>>> import numpy as np
>>> import numpy.linalg as la
>>> np.set_printoptions(precision=2, suppress=True, linewidth=100, floatmode="fixed")
>>> M = np.loadtxt("out14.csv", delimiter=",")
>>> print(M.round(2) + 0)
[[ 0.92  0.20 -0.32 -0.66  1.80 -0.26 -0.66 -0.25  1.44  1.30 -0.15]
 [-0.92  1.11 -2.05  0.40  0.15 -0.16 -1.21  0.47  0.17 -0.70  0.57]
 [-0.38  0.00  0.05  1.58  1.43 -0.16  1.52 -0.66  0.28 -0.46  1.14]
 [ 1.00  0.20  0.00  1.59 -0.83  0.70 -1.02 -1.66  0.47 -0.07 -0.49]
 [ 0.00 -0.50  0.86  1.09  0.50 -1.02 -0.69  1.35  0.73 -1.09 -1.23]
 [-1.38 -1.61  0.19 -0.05  1.00  1.34 -1.11 -0.43 -0.49  0.02 -0.12]
 [ 0.77 -1.01 -1.05 -1.04  0.00  0.45  0.70 -0.46  0.88 -1.85 -0.35]
 [-0.31 -0.80 -0.01  0.43 -1.13  0.82  0.18  1.09  1.79  0.72  1.09]
 [-1.77  0.91  0.83 -0.71 -0.38 -0.37  0.18 -1.15  1.35 -0.28 -0.58]
 [-0.46  0.30 -1.04  0.60  0.11  0.95  1.23  0.47  0.00  0.85 -1.98]
 [ 0.46  1.51  1.04 -0.26  0.60  1.91 -0.10  0.77  0.08 -0.84  0.21]]
>>> u = np.array([-2, -1, -1, -1, 1, 1, 0, 0, 0, 0, 1])
>>> A2 = M + np.outer(u, np.eye(11)[8])
>>> print(la.matrix_rank(A2 - M))
1
>>> x0 = np.array([-1, 2, -1, 3, -1, -2, -1, -2, 2, -1, -3])
>>> rhs = M @ x0
>>> print(rhs)
[-0.26  6.16  1.36 10.43  7.20 -4.49 -0.85 -3.26  8.56  4.82 -4.76]
>>> print(np.round(la.solve(M, rhs + M[:, 2]), 2) + 0)
[-1.00  2.00  0.00  3.00 -1.00 -2.00 -1.00 -2.00  2.00 -1.00 -3.00]
>>> print(la.solve(M, -3 * rhs))
[ 3.00 -6.00  3.00 -9.00  3.00  6.00  3.00  6.00 -6.00  3.00  9.00]
